>>> import numpy as np
>>> np.set_printoptions(precision=3, suppress=True, linewidth=120)
>>> def rd(a):
...     return np.round(a, 3) + 0
... 
>>> J = np.load("case2.npy")
>>> print(J)
[[-0.974 -0.68   0.245 -0.647  0.319  0.07 ]
 [ 0.925  0.149 -0.235  0.558 -0.786  0.952]
 [ 1.     0.837 -0.462  0.948 -0.992  1.   ]
 [ 0.664 -0.997  0.753 -0.74  -0.999 -0.696]
 [ 0.869  0.371 -0.178  0.523 -0.824  0.999]
 [ 0.862  0.139  0.84  -0.664 -0.735 -0.975]
 [-0.04   0.845 -0.226  0.319  0.706  0.927]
 [ 0.996 -0.958  0.701 -0.226 -0.999 -0.876]
 [-0.1   -1.     0.974 -0.983 -0.999 -1.   ]
 [-0.254 -0.903  0.354 -0.508 -0.675 -0.987]
 [ 0.998 -0.226 -0.68   0.912 -0.978  0.992]
 [ 0.999  0.797  0.245  0.641 -0.845 -0.869]
 [-1.    -0.617  0.397 -0.937  0.988 -0.8  ]
 [-1.     0.604 -0.31  -0.585  0.999 -0.919]
 [-1.     0.854 -0.282 -0.762  1.    -0.544]
 [ 0.982  0.854 -0.363  0.789 -0.77   1.   ]
 [-0.997 -0.197  0.454 -0.84   0.935 -0.872]
 [-0.658 -0.978  0.551 -0.731 -0.923 -0.89 ]
 [ 0.971  0.864 -0.04   0.592 -0.558  0.988]
 [-0.996 -0.834 -0.397 -0.371  0.462  0.982]
 [-0.999 -0.874  0.319 -0.854  0.774 -0.848]
 [-0.94  -0.99   0.653 -0.887 -0.537 -1.   ]
 [-0.999 -0.696 -0.363 -0.537  0.915  0.604]
 [ 1.     0.551 -0.01   0.848 -0.989  0.686]
 [-0.971 -0.74   0.544 -0.821  0.623 -0.997]
 [ 0.929 -0.515 -0.422  0.585 -0.623 -0.941]
 [-0.892  0.67  -0.515  0.235  0.952  0.245]
 [-0.958 -0.235 -0.207 -0.336  0.943 -0.996]
 [-0.837 -0.422  0.178 -0.485  0.658 -0.99 ]]
>>> out = np.c_[J[:, :4] @ np.array([[-2, -1, -2, 3], [3, 3, -2, 3], [1, 2, -2, -3], [-1, -3, -2, 1]]), np.array([1, -3, -1, -3, -3, 2, 0, -1, 3, -3, 2, 3, 0, 2, 3, -2, -3, 0, 0, 2, -2, -1, 1, 1, 1, 1, -3, 1, -3])]
>>> rd(out)
array([[ 0.8  ,  1.365,  4.112, -6.344,  1.   ],
       [-2.196, -2.622, -2.794,  4.485, -3.   ],
       [-0.899, -2.257, -4.646,  7.845, -1.   ],
       [-2.826,  0.071,  0.64 , -3.998, -3.   ],
       [-1.326, -1.681, -3.17 ,  4.777, -3.   ],
       [ 0.197,  3.227, -2.354, -0.181,  2.   ],
       [ 2.07 ,  1.166, -1.796,  3.412,  0.   ],
       [-3.939, -1.79 , -1.026, -2.215, -1.   ],
       [-0.843,  1.997,  2.218, -7.205,  3.   ],
       [-1.339, -0.223,  2.622, -5.041, -3.   ],
       [-4.266, -5.772, -2.008,  5.268,  2.   ],
       [-0.003, -0.041, -5.364,  5.294,  3.   ],
       [ 1.483,  2.754,  4.314, -6.979,  0.   ],
       [ 4.087,  3.947,  2.582, -0.843,  2.   ],
       [ 5.042,  5.284,  2.38 , -0.354,  3.   ],
       [-0.554, -1.513, -4.524,  7.386, -2.   ],
       [ 2.697,  3.834,  3.16 , -5.784, -3.   ],
       [-0.336,  1.019,  3.632, -7.292,  0.   ],
       [ 0.018, -0.235, -4.774,  6.217,  0.   ],
       [-0.536, -1.187,  5.196, -4.67 ,  2.   ],
       [ 0.549,  1.577,  4.816, -7.43 , -2.   ],
       [ 0.45 ,  1.937,  4.328, -8.636, -1.   ],
       [ 0.084, -0.204,  5.19 , -4.533,  1.   ],
       [-1.205, -1.911, -4.778,  5.531,  1.   ],
       [ 1.087,  2.302,  3.976, -7.586,  1.   ],
       [-4.41 , -5.073, -1.154,  3.093,  1.   ],
       [ 3.044,  1.167,  1.004,  1.114, -3.   ],
       [ 1.34 ,  0.847,  3.472, -3.294,  1.   ],
       [ 1.071,  1.382,  3.132, -4.796, -3.   ]])
>>> rd(np.linalg.lstsq(J, out[:, 0])[0])
array([-2.,  3.,  1., -1.,  0.,  0.])
>>> np.linalg.matrix_rank(np.c_[J, out])
np.int64(7)
>>> rd(np.linalg.norm(np.linalg.qr(J)[0].T @ out, axis=0) ** 2 / ((out ** 2).sum(axis=0) + 1e-12))
array([1.   , 1.   , 1.   , 1.   , 0.076])
>>> rd(np.linalg.norm(out - J @ np.linalg.lstsq(J, out)[0], axis=0))
array([ 0.   ,  0.   ,  0.   ,  0.   , 10.663])
>>> K = 3 * np.eye(6) + np.ones((6, 6))
>>> print(K)
[[4. 1. 1. 1. 1. 1.]
 [1. 4. 1. 1. 1. 1.]
 [1. 1. 4. 1. 1. 1.]
 [1. 1. 1. 4. 1. 1.]
 [1. 1. 1. 1. 4. 1.]
 [1. 1. 1. 1. 1. 4.]]
>>> # equal to its transpose
>>> ev, vecs = np.linalg.eigh(K)
>>> rd(np.linalg.svd(K, compute_uv=False))
array([9., 3., 3., 3., 3., 3.])
>>> print(rd(np.linalg.eigvalsh(K @ K)))
[ 9.  9.  9.  9.  9. 81.]
>>> print(rd(np.linalg.eigvalsh(K + 2 * np.eye(6))))
[ 5.  5.  5.  5.  5. 11.]
>>> (ev > 1e-8).sum(), (ev < -1e-8).sum()
(np.int64(6), np.int64(0))
